$ ipython --no-banner

In [1]: import numpy as np

In [2]: import numpy.linalg as la

In [3]: np.set_printoptions(suppress=True, linewidth=140)

In [4]: def rd(a):
   ...:     return np.round(a, 1) + 0
   ...: 

In [5]: J = np.load("mat.npy")

In [6]: rd(J)
Out[6]: 
array([[ 0.2,  0. ,  0. , -0.1,  0. , -0.2,  0. , -0.3],
       [ 0. ,  0. ,  0. ,  0. ,  0. ,  0. ,  0. ,  0.1],
       [ 0. ,  0. ,  0. ,  0. ,  0. ,  0. ,  0. ,  0. ],
       [-0.1,  0. ,  0. ,  0.1,  0. ,  0.2,  0. ,  0.2],
       [ 0. ,  0. ,  0. ,  0. ,  0. ,  0. ,  0. ,  0. ],
       [-0.2,  0. ,  0. ,  0.2,  0. ,  0.3,  0. ,  0.3],
       [ 0. ,  0. ,  0. ,  0. ,  0. ,  0. ,  0. ,  0. ],
       [-0.3,  0.1,  0. ,  0.2,  0. ,  0.3,  0. ,  0.4]])

In [7]: out = J / np.sqrt((J ** 2).mean(axis=1, keepdims=True))

In [8]: rd(out[1])
Out[8]: array([-1.1,  0.3, -0.2,  0.9,  0.1,  1.5,  0.1,  1.9])

In [9]: la.matrix_rank(J - J.mean(axis=1, keepdims=True))
Out[9]: np.int64(1)

In [10]: rd(la.norm(out, axis=1))
Out[10]: array([2.8, 2.8, 2.8, 2.8, 2.8, 2.8, 2.8, 2.8])

In [11]: print([round(float(x), 1) for x in la.svd(J, compute_uv=False)[:3]])
[1.0, 0.0, 0.0]

In [12]: np.argsort(-la.norm(J, axis=0).round(6), kind="stable")[:3]
Out[12]: array([7, 5, 0])

In [13]: rd(la.norm(J, 2) / la.norm(J))
Out[13]: np.float64(1.0)

In [14]: U, s, VT = la.svd(J)

In [15]: print(np.argmax(s[:-1] / (s[1:] + 1e-6)) + 1)
1

In [16]: print(rd(s))
[1. 0. 0. 0. 0. 0. 0. 0.]

In [17]: out = U[:, :1] @ np.diag(s[:1]) @ VT[:1]

In [18]: rd(out)
Out[18]: 
array([[ 0.2,  0. ,  0. , -0.1,  0. , -0.2,  0. , -0.3],
       [ 0. ,  0. ,  0. ,  0. ,  0. ,  0. ,  0. ,  0.1],
       [ 0. ,  0. ,  0. ,  0. ,  0. ,  0. ,  0. ,  0. ],
       [-0.1,  0. ,  0. ,  0.1,  0. ,  0.2,  0. ,  0.2],
       [ 0. ,  0. ,  0. ,  0. ,  0. ,  0. ,  0. ,  0. ],
       [-0.2,  0. ,  0. ,  0.2,  0. ,  0.3,  0. ,  0.3],
       [ 0. ,  0. ,  0. ,  0. ,  0. ,  0. ,  0. ,  0. ],
       [-0.3,  0.1,  0. ,  0.2,  0. ,  0.3,  0. ,  0.4]])

In [19]: print(rd(np.abs(J - out).max()))
0.0

In [20]: la.matrix_rank(J, rtol=0.05)
Out[20]: np.int64(1)

In [21]: rd(la.norm(J - out, 2)), rd(s[1])
Out[21]: (np.float64(0.0), np.float64(0.0))

In [22]: ev, V = la.eigh(J)

In [23]: rd(la.svd(J, compute_uv=False))
Out[23]: array([1., 0., 0., 0., 0., 0., 0., 0.])

In [24]: rd(la.eigvalsh(J + -2 * np.eye(8)))
Out[24]: array([-2., -2., -2., -2., -2., -2., -2., -1.])

In [25]: print(np.unique(ev.round(6) + 0, return_counts=True)[1])
[7 1]

In [26]: print((ev > 1e-8).sum(), (ev < -1e-8).sum())
1 0

In [27]: rd(ev)
Out[27]: array([0., 0., 0., 0., 0., 0., 0., 1.])

In [28]: print(rd(ev.sum()), np.trace(J))
1.0 1.0

In [29]: rd(V @ np.diag(ev) @ V.T)
Out[29]: 
array([[ 0.2,  0. ,  0. , -0.1,  0. , -0.2,  0. , -0.3],
       [ 0. ,  0. ,  0. ,  0. ,  0. ,  0. ,  0. ,  0.1],
       [ 0. ,  0. ,  0. ,  0. ,  0. ,  0. ,  0. ,  0. ],
       [-0.1,  0. ,  0. ,  0.1,  0. ,  0.2,  0. ,  0.2],
       [ 0. ,  0. ,  0. ,  0. ,  0. ,  0. ,  0. ,  0. ],
       [-0.2,  0. ,  0. ,  0.2,  0. ,  0.3,  0. ,  0.3],
       [ 0. ,  0. ,  0. ,  0. ,  0. ,  0. ,  0. ,  0. ],
       [-0.3,  0.1,  0. ,  0.2,  0. ,  0.3,  0. ,  0.4]])

In [30]: rd(np.abs(V[:, -1]))
Out[30]: array([0.4, 0.1, 0.1, 0.3, 0. , 0.5, 0. , 0.7])

In [31]: rd(la.eigvalsh(J @ J))
Out[31]: array([0., 0., 0., 0., 0., 0., 0., 1.])
